$ python -q
>>> import numpy as np
>>> np.set_printoptions(suppress=True, linewidth=120)
>>> W0 = np.array([[2.0, 0.0], [0.0, 2.0]])
>>> W0
array([[2., 0.],
       [0., 2.]])
>>> ev, vecs = np.linalg.eig(W0)
>>> np.prod(ev)
np.float64(4.0)
>>> np.round(np.sort(np.linalg.eigvals(W0 @ W0)), 4)
array([4., 4.])
>>> np.round(np.sort(np.linalg.eigvals(np.linalg.inv(W0))), 4)
array([0.5, 0.5])
>>> ev
array([2., 2.])
>>> low = np.linalg.cholesky(W0)
>>> np.round(np.diag(low) ** 2, 4)
array([2., 2.])
>>> round(float(np.prod(np.diag(low)) ** 2), 4), round(float(np.linalg.det(W0)), 4)
(4.0, 4.0)
>>> low.round(4)
array([[1.4142, 0.    ],
       [0.    , 1.4142]])
>>> W0 / np.sqrt(np.outer(np.diag(W0), np.diag(W0)))
array([[1., 0.],
       [0., 1.]])
>>> np.linalg.eigvalsh(W0).min() > 0
np.True_
>>> sig = 3 * 0.5 ** np.arange(6)
>>> Q, _ = np.linalg.qr(np.array([[0.0, -1.0, 0.0, 0.4, 0.2, 0.4],
...     [1.0, -0.2, 1.8, 0.9, 0.6, 1.8],
...     [-0.1, -1.3, -0.3, -1.5, -0.3, 1.5],
...     [1.5, -0.2, -2.6, 0.9, -0.7, -0.7],
...     [1.1, -0.5, 1.6, 0.9, -0.3, -0.1],
...     [-0.2, 1.2, 0.9, -1.0, -0.9, 0.5]]))
>>> rng = np.random.default_rng(3535)
>>> mat = rng.normal(size=(22, 6)) * sig @ Q
>>> mat.round(4)
array([[-0.0557, -0.3488, -0.6196,  0.0441,  0.1118, -0.1257],
       [-0.2519, -0.2083, -0.1616,  0.0721,  0.3007, -0.1757],
       [-0.6476,  1.0512, -0.1915,  0.2661, -0.425 ,  1.4858],
       [-0.5074, -2.0442, -0.6681, -1.6803,  2.9942, -3.1748],
       [ 0.0134,  1.2599,  0.2918,  0.3888, -0.957 ,  1.4386],
       [ 0.4161, -0.4149,  0.1528,  0.459 , -0.501 , -0.3909],
       [-0.137 ,  0.4666, -0.7207,  0.5253,  0.0947,  1.001 ],
       [ 0.4834,  1.4888, -0.3377, -0.6184, -0.749 ,  0.3406],
       [ 0.1909,  1.2213,  0.4359,  1.4343, -1.9526,  2.4568],
       [ 0.3981,  1.1122, -0.6529, -0.0155,  0.0424,  1.198 ],
       [-0.3107, -2.5241, -1.0856, -0.7909,  2.6287, -2.7942],
       [-0.8111,  0.6025, -0.8886, -0.2215,  0.491 ,  0.6948],
       [-0.9868,  2.2301, -0.7376,  2.4448, -1.8909,  4.6898],
       [-0.5657, -0.2753, -0.3981,  0.513 ,  0.5114,  0.5321],
       [-0.426 ,  2.0318, -0.8785,  2.0024, -0.9971,  3.8907],
       [ 0.0499,  0.6166, -0.1975,  0.8002, -1.0617,  0.8198],
       [ 0.9669, -1.8631,  0.8082,  0.2062, -0.1793, -2.2537],
       [ 1.1799, -2.3052,  1.2083, -0.1834, -0.2842, -3.2095],
       [-0.0256,  1.6505,  0.3035,  0.7938, -1.6716,  2.3394],
       [ 1.0778,  1.727 ,  0.4121,  1.3189, -2.3805,  2.2996],
       [ 0.8303,  0.0709,  1.0886, -0.4249, -1.2167, -1.2971],
       [-0.1878,  0.9874, -0.4112, -1.3534,  0.3947, -0.0471]])
>>> Ac = mat - mat.mean(axis=0)
>>> Uu, sig, Vh = np.linalg.svd(Ac, full_matrices=False)
>>> np.round(sig ** 2 / (sig ** 2).sum(), 4)
array([0.7929, 0.1426, 0.0518, 0.009 , 0.0031, 0.0007])
>>> np.round(np.abs(Vh[-1]), 4)
array([0.1104, 0.5964, 0.1235, 0.5673, 0.2631, 0.4752])
>>> np.round(Ac.mean(axis=0), 4) + 0
array([0., 0., 0., 0., 0., 0.])
>>> np.round((sig ** 2).sum() ** 2 / (sig ** 4).sum(), 4)
np.float64(1.5341)
>>> sig.round(4)
array([12.8573,  5.4521,  3.2851,  1.3662,  0.7995,  0.3805])
>>> (np.sign(Uu[:, 0]) == np.sign(Uu[0, 0])).astype(int)
array([1, 1, 0, 1, 0, 1, 0, 0, 0, 0, 1, 1, 0, 1, 0, 0, 1, 1, 0, 0, 1, 1])
